% ipython --no-banner

In [1]: import numpy as np

In [2]: import numpy.linalg as la

In [3]: np.set_printoptions(suppress=True, linewidth=140)

In [4]: arr = np.loadtxt("case15.csv", delimiter=",")

In [5]: arr
Out[5]: 
array([[ -3.,  -3.,  -3.,  -3.,  -3.,  -3.,  -3.,  -3.,  -3.,  -3.,  -3.],
       [ -3.,  -6.,  -6.,  -6.,  -6.,  -6.,  -6.,  -6.,  -6.,  -6.,  -6.],
       [ -3.,  -6.,  -9.,  -9.,  -9.,  -9.,  -9.,  -9.,  -9.,  -9.,  -9.],
       [ -3.,  -6.,  -9., -12., -12., -12., -12., -12., -12., -12., -12.],
       [ -3.,  -6.,  -9., -12., -15., -15., -15., -15., -15., -15., -15.],
       [ -3.,  -6.,  -9., -12., -15., -18., -18., -18., -18., -18., -18.],
       [ -3.,  -6.,  -9., -12., -15., -18., -21., -21., -21., -21., -21.],
       [ -3.,  -6.,  -9., -12., -15., -18., -21., -24., -24., -24., -24.],
       [ -3.,  -6.,  -9., -12., -15., -18., -21., -24., -27., -27., -27.],
       [ -3.,  -6.,  -9., -12., -15., -18., -21., -24., -27., -30., -30.],
       [ -3.,  -6.,  -9., -12., -15., -18., -21., -24., -27., -30., -33.]])

In [6]: # equal to its transpose

In [7]: ev, V = la.eigh(arr)

In [8]: np.round(la.svd(arr, compute_uv=False), 2)
Out[8]: array([161.05,  18.12,   6.69,   3.54,   2.26,   1.61,   1.25,   1.03,   0.89,   0.81,   0.76])

In [9]: np.round(V.T @ arr @ V, 2) + 0
Out[9]: 
array([[-161.05,    0.  ,    0.  ,    0.  ,    0.  ,    0.  ,    0.  ,    0.  ,    0.  ,    0.  ,    0.  ],
       [   0.  ,  -18.12,    0.  ,    0.  ,    0.  ,    0.  ,    0.  ,    0.  ,    0.  ,    0.  ,    0.  ],
       [   0.  ,    0.  ,   -6.69,    0.  ,    0.  ,    0.  ,    0.  ,    0.  ,    0.  ,    0.  ,    0.  ],
       [   0.  ,    0.  ,    0.  ,   -3.54,    0.  ,    0.  ,    0.  ,    0.  ,    0.  ,    0.  ,    0.  ],
       [   0.  ,    0.  ,    0.  ,    0.  ,   -2.26,    0.  ,    0.  ,    0.  ,    0.  ,    0.  ,    0.  ],
       [   0.  ,    0.  ,    0.  ,    0.  ,    0.  ,   -1.61,    0.  ,    0.  ,    0.  ,    0.  ,    0.  ],
       [   0.  ,    0.  ,    0.  ,    0.  ,    0.  ,    0.  ,   -1.25,    0.  ,    0.  ,    0.  ,    0.  ],
       [   0.  ,    0.  ,    0.  ,    0.  ,    0.  ,    0.  ,    0.  ,   -1.03,    0.  ,    0.  ,    0.  ],
       [   0.  ,    0.  ,    0.  ,    0.  ,    0.  ,    0.  ,    0.  ,    0.  ,   -0.89,    0.  ,    0.  ],
       [   0.  ,    0.  ,    0.  ,    0.  ,    0.  ,    0.  ,    0.  ,    0.  ,    0.  ,   -0.81,    0.  ],
       [   0.  ,    0.  ,    0.  ,    0.  ,    0.  ,    0.  ,    0.  ,    0.  ,    0.  ,    0.  ,   -0.76]])

In [10]: np.round(V @ np.diag(ev) @ V.T, 2)
Out[10]: 
array([[ -3.,  -3.,  -3.,  -3.,  -3.,  -3.,  -3.,  -3.,  -3.,  -3.,  -3.],
       [ -3.,  -6.,  -6.,  -6.,  -6.,  -6.,  -6.,  -6.,  -6.,  -6.,  -6.],
       [ -3.,  -6.,  -9.,  -9.,  -9.,  -9.,  -9.,  -9.,  -9.,  -9.,  -9.],
       [ -3.,  -6.,  -9., -12., -12., -12., -12., -12., -12., -12., -12.],
       [ -3.,  -6.,  -9., -12., -15., -15., -15., -15., -15., -15., -15.],
       [ -3.,  -6.,  -9., -12., -15., -18., -18., -18., -18., -18., -18.],
       [ -3.,  -6.,  -9., -12., -15., -18., -21., -21., -21., -21., -21.],
       [ -3.,  -6.,  -9., -12., -15., -18., -21., -24., -24., -24., -24.],
       [ -3.,  -6.,  -9., -12., -15., -18., -21., -24., -27., -27., -27.],
       [ -3.,  -6.,  -9., -12., -15., -18., -21., -24., -27., -30., -30.],
       [ -3.,  -6.,  -9., -12., -15., -18., -21., -24., -27., -30., -33.]])

In [11]: ev.sum(), np.trace(arr)
Out[11]: (np.float64(-198.0), np.float64(-198.0))

In [12]: ev.round(2)
Out[12]: array([-161.05,  -18.12,   -6.69,   -3.54,   -2.26,   -1.61,   -1.25,   -1.03,   -0.89,   -0.81,   -0.76])

In [13]: (ev > 1e-8).sum(), (ev < -1e-8).sum()
Out[13]: (np.int64(0), np.int64(11))

In [14]: np.unique(ev.round(6) + 0, return_counts=True)[1]
Out[14]: array([1, 1, 1, 1, 1, 1, 1, 1, 1, 1, 1])

In [15]: rng = np.random.default_rng(438)

In [16]: idx = rng.permutation(11)

In [17]: idx
Out[17]: array([ 9,  0,  5,  4,  3, 10,  6,  8,  7,  2,  1])

In [18]: M2 = arr[idx][:, idx]

In [19]: np.trace(M2)
Out[19]: np.float64(-198.0)

In [20]: M2
Out[20]: 
array([[-30.,  -3., -18., -15., -12., -30., -21., -27., -24.,  -9.,  -6.],
       [ -3.,  -3.,  -3.,  -3.,  -3.,  -3.,  -3.,  -3.,  -3.,  -3.,  -3.],
       [-18.,  -3., -18., -15., -12., -18., -18., -18., -18.,  -9.,  -6.],
       [-15.,  -3., -15., -15., -12., -15., -15., -15., -15.,  -9.,  -6.],
       [-12.,  -3., -12., -12., -12., -12., -12., -12., -12.,  -9.,  -6.],
       [-30.,  -3., -18., -15., -12., -33., -21., -27., -24.,  -9.,  -6.],
       [-21.,  -3., -18., -15., -12., -21., -21., -21., -21.,  -9.,  -6.],
       [-27.,  -3., -18., -15., -12., -27., -21., -27., -24.,  -9.,  -6.],
       [-24.,  -3., -18., -15., -12., -24., -21., -24., -24.,  -9.,  -6.],
       [ -9.,  -3.,  -9.,  -9.,  -9.,  -9.,  -9.,  -9.,  -9.,  -9.,  -6.],
       [ -6.,  -3.,  -6.,  -6.,  -6.,  -6.,  -6.,  -6.,  -6.,  -6.,  -6.]])

In [21]: np.diag(M2)
Out[21]: array([-30.,  -3., -18., -15., -12., -33., -21., -27., -24.,  -9.,  -6.])

In [22]: M = np.load("run3.npy")

In [23]: M
Out[23]: 
array([[-0.02,  1.35, -1.61,  0.64, -0.5 ,  0.8 , -1.01, -0.49],
       [ 1.12, -2.88,  3.67, -1.41,  1.14, -0.7 ,  1.52,  0.69],
       [-0.42,  2.27, -1.61,  0.91, -0.23,  0.68, -0.93, -0.17],
       [ 0.01,  0.33,  0.53,  0.5 , -0.21, -0.09,  0.31, -0.21],
       [ 1.35, -3.01,  3.28, -2.2 ,  0.65, -0.93,  1.89,  0.77],
       [-0.53,  3.  , -3.69,  2.27, -0.9 ,  0.93, -1.45, -0.88],
       [-0.21,  1.29, -1.56,  0.76, -0.65,  0.34, -0.56, -0.34],
       [ 0.82, -2.88,  3.83, -1.93,  0.73, -0.84,  1.09,  0.41],
       [ 1.1 , -3.12,  3.77, -1.73,  0.5 , -0.91,  1.37,  0.98],
       [ 0.14,  0.35, -0.32,  0.28,  0.15, -0.31,  0.26, -0.17],
       [ 0.1 , -1.64,  2.11, -1.32, -0.07, -0.58,  0.43,  0.29],
       [-0.73,  2.69, -2.9 ,  1.36, -0.72,  1.16, -1.35, -0.8 ],
       [-0.69,  1.5 , -2.12,  1.15, -0.66,  0.57, -0.69,  0.34],
       [-0.33,  1.6 , -1.43, -0.05, -0.09,  0.26, -0.76, -0.82],
       [-1.14,  3.38, -3.24,  2.1 , -0.97,  1.14, -1.44, -1.17],
       [ 0.23,  0.05,  0.05, -0.47, -0.17,  0.02, -0.47,  0.02],
       [ 0.72, -1.02,  1.62, -0.99,  0.24, -0.89,  0.74, -0.17],
       [ 0.85, -2.71,  3.53, -2.06,  1.  , -0.54,  1.57,  0.76],
       [ 0.71, -2.54,  3.64, -2.  ,  0.39, -0.84,  1.07,  0.68],
       [-0.49,  2.31, -3.62,  1.82, -0.15,  0.89, -1.6 , -0.7 ],
       [-0.22, -0.09,  0.05,  0.4 , -0.08,  0.12, -0.15, -0.37],
       [ 0.01, -0.52, -0.26,  0.34,  0.08,  0.07,  0.32,  0.14],
       [ 0.16, -0.09, -0.65, -0.04, -0.01, -0.29,  0.42, -0.21],
       [-0.54,  2.74, -3.07,  1.7 , -0.29,  1.29, -1.38, -1.31],
       [ 1.11, -2.59,  3.58, -1.92,  0.86, -0.94,  1.45,  1.18],
       [ 0.49, -1.07,  1.69, -0.85,  0.34, -0.68,  0.77,  0.38],
       [ 0.92, -2.77,  3.45, -1.67,  0.76, -0.94,  1.44,  0.29],
       [-1.26,  2.73, -3.36,  2.17, -0.76,  0.88, -0.92, -0.71],
       [-0.53,  2.76, -3.39,  2.14, -0.89,  0.75, -1.14, -0.85],
       [ 1.16, -2.75,  3.15, -1.81,  0.39, -1.09,  2.1 ,  1.27],
       [-0.28, -1.61,  1.37, -0.9 , -0.13, -0.76,  0.56,  0.12],
       [ 0.22, -0.36, -0.02,  0.18,  0.17,  0.06,  0.45, -0.22],
       [-0.73,  2.28, -3.15,  1.98,  0.09,  0.51, -1.48, -0.97],
       [-0.11,  0.03,  0.07, -0.04,  0.11,  0.16,  0.41,  0.16],
       [-0.46,  1.18, -1.73,  0.75, -0.67,  0.77, -0.92, -0.96],
       [ 0.97, -2.89,  3.57, -1.79,  0.13, -0.99,  1.42,  0.65]])

In [24]: Uu, s, Vt = la.svd(M)

In [25]: s.round(2)
Out[25]: array([23.92,  2.22,  1.86,  1.7 ,  1.62,  1.56,  1.27,  1.1 ])

In [26]: M2 = Uu[:, :1] @ np.diag(s[:1]) @ Vt[:1]

In [27]: np.round(la.norm(M - M2, 2), 2), round(float(s[1]), 2)
Out[27]: (np.float64(2.22), 2.22)

In [28]: round(float(la.norm(M - M2) / la.norm(M)), 2)
Out[28]: 0.18

In [29]: round(np.abs(M - M2).max(), 2)
Out[29]: np.float64(0.83)

In [30]: la.matrix_rank(M2)
Out[30]: np.int64(1)

In [31]: q, R = la.qr(M)

In [32]: np.trace(q @ q.T)
Out[32]: np.float64(8.0)

In [33]: round(float(abs(R[0, 0])), 2), round(float(la.norm(M[:, 0])), 2)
Out[33]: (4.2, 4.2)

In [34]: np.round(q.T @ q, 2) + 0
Out[34]: 
array([[1., 0., 0., 0., 0., 0., 0., 0.],
       [0., 1., 0., 0., 0., 0., 0., 0.],
       [0., 0., 1., 0., 0., 0., 0., 0.],
       [0., 0., 0., 1., 0., 0., 0., 0.],
       [0., 0., 0., 0., 1., 0., 0., 0.],
       [0., 0., 0., 0., 0., 1., 0., 0.],
       [0., 0., 0., 0., 0., 0., 1., 0.],
       [0., 0., 0., 0., 0., 0., 0., 1.]])

In [35]: np.allclose(R.T @ R, M.T @ M)
Out[35]: True

In [36]: x = np.array([-3, 5, 2, 5, 4, -4, -4, 0])

In [37]: rhs = M @ x

In [38]: try:
    ...:     la.solve(M, rhs)
    ...: except la.LinAlgError as e:
    ...:     print("failed:", e)
    ...: 
failed: Last 2 dimensions of the array must be square

In [39]: np.round(la.solve(M.T @ M, M.T @ rhs), 2) + 0
Out[39]: array([-3.,  5.,  2.,  5.,  4., -4., -4.,  0.])

In [40]: rhs = rhs + 0.02 * rng.normal(size=36)

In [41]: rhs.round(2)
Out[41]: 
array([  5.62, -16.18,  14.01,   3.44, -24.79,  19.05,   6.04, -16.9 , -19.84,   2.85, -10.56,  14.54,   8.89,   7.51,  21.68,  -1.56,
        -7.43, -19.46, -16.92,  17.14,   2.1 ,  -2.67,  -3.01,  16.9 , -17.31,  -6.69, -17.  ,  18.68,  17.31, -22.44,  -8.7 ,  -2.96,
        21.42,  -1.4 ,   5.48, -20.38])

In [42]: beta, *_ = la.lstsq(M, rhs)

In [43]: [round(float(la.norm(la.solve(M.T @ M + lam * np.eye(8), M.T @ rhs))), 2) for lam in (0, 1, 10, 100)]
Out[43]: [10.52, 7.27, 3.81, 2.99]

In [44]: beta.round(2) + 0
Out[44]: array([-2.99,  4.99,  2.  ,  5.  ,  4.01, -3.97, -4.  ,  0.  ])

In [45]: np.round(M.T @ (rhs - M @ beta), 2) + 0
Out[45]: array([0., 0., 0., 0., 0., 0., 0., 0.])

In [46]: beta.round()
Out[46]: array([-3.,  5.,  2.,  5.,  4., -4., -4.,  0.])

In [47]: Xc = M - M.mean(axis=0)

In [48]: V = la.svd(Xc)[2][:1]

In [49]: M2 = Xc - Xc @ V.T @ V

In [50]: la.norm(M2, axis=1).round(6).argmax()
Out[50]: np.int64(13)

In [51]: np.round(np.cov(Xc @ V.T, rowvar=False), 2)
Out[51]: np.float64(16.31)

In [52]: np.round(np.diag(V.T @ V), 2)
Out[52]: array([0.03, 0.28, 0.42, 0.13, 0.01, 0.03, 0.07, 0.02])

In [53]: idx = rng.permutation(8)

In [54]: M2 = M[:, idx] * rng.choice([-1, 1], 8)

In [55]: M2
Out[55]: 
array([[-0.5 ,  0.8 ,  1.61,  1.01, -0.02,  1.35,  0.64, -0.49],
       [ 1.14, -0.7 , -3.67, -1.52,  1.12, -2.88, -1.41,  0.69],
       [-0.23,  0.68,  1.61,  0.93, -0.42,  2.27,  0.91, -0.17],
       [-0.21, -0.09, -0.53, -0.31,  0.01,  0.33,  0.5 , -0.21],
       [ 0.65, -0.93, -3.28, -1.89,  1.35, -3.01, -2.2 ,  0.77],
       [-0.9 ,  0.93,  3.69,  1.45, -0.53,  3.  ,  2.27, -0.88],
       [-0.65,  0.34,  1.56,  0.56, -0.21,  1.29,  0.76, -0.34],
       [ 0.73, -0.84, -3.83, -1.09,  0.82, -2.88, -1.93,  0.41],
       [ 0.5 , -0.91, -3.77, -1.37,  1.1 , -3.12, -1.73,  0.98],
       [ 0.15, -0.31,  0.32, -0.26,  0.14,  0.35,  0.28, -0.17],
       [-0.07, -0.58, -2.11, -0.43,  0.1 , -1.64, -1.32,  0.29],
       [-0.72,  1.16,  2.9 ,  1.35, -0.73,  2.69,  1.36, -0.8 ],
       [-0.66,  0.57,  2.12,  0.69, -0.69,  1.5 ,  1.15,  0.34],
       [-0.09,  0.26,  1.43,  0.76, -0.33,  1.6 , -0.05, -0.82],
       [-0.97,  1.14,  3.24,  1.44, -1.14,  3.38,  2.1 , -1.17],
       [-0.17,  0.02, -0.05,  0.47,  0.23,  0.05, -0.47,  0.02],
       [ 0.24, -0.89, -1.62, -0.74,  0.72, -1.02, -0.99, -0.17],
       [ 1.  , -0.54, -3.53, -1.57,  0.85, -2.71, -2.06,  0.76],
       [ 0.39, -0.84, -3.64, -1.07,  0.71, -2.54, -2.  ,  0.68],
       [-0.15,  0.89,  3.62,  1.6 , -0.49,  2.31,  1.82, -0.7 ],
       [-0.08,  0.12, -0.05,  0.15, -0.22, -0.09,  0.4 , -0.37],
       [ 0.08,  0.07,  0.26, -0.32,  0.01, -0.52,  0.34,  0.14],
       [-0.01, -0.29,  0.65, -0.42,  0.16, -0.09, -0.04, -0.21],
       [-0.29,  1.29,  3.07,  1.38, -0.54,  2.74,  1.7 , -1.31],
       [ 0.86, -0.94, -3.58, -1.45,  1.11, -2.59, -1.92,  1.18],
       [ 0.34, -0.68, -1.69, -0.77,  0.49, -1.07, -0.85,  0.38],
       [ 0.76, -0.94, -3.45, -1.44,  0.92, -2.77, -1.67,  0.29],
       [-0.76,  0.88,  3.36,  0.92, -1.26,  2.73,  2.17, -0.71],
       [-0.89,  0.75,  3.39,  1.14, -0.53,  2.76,  2.14, -0.85],
       [ 0.39, -1.09, -3.15, -2.1 ,  1.16, -2.75, -1.81,  1.27],
       [-0.13, -0.76, -1.37, -0.56, -0.28, -1.61, -0.9 ,  0.12],
       [ 0.17,  0.06,  0.02, -0.45,  0.22, -0.36,  0.18, -0.22],
       [ 0.09,  0.51,  3.15,  1.48, -0.73,  2.28,  1.98, -0.97],
       [ 0.11,  0.16, -0.07, -0.41, -0.11,  0.03, -0.04,  0.16],
       [-0.67,  0.77,  1.73,  0.92, -0.46,  1.18,  0.75, -0.96],
       [ 0.13, -0.99, -3.57, -1.42,  0.97, -2.89, -1.79,  0.65]])

In [56]: Uu, _, Vt = la.svd(M.T @ M2)

In [57]: idx
Out[57]: array([4, 5, 2, 6, 0, 1, 3, 7])
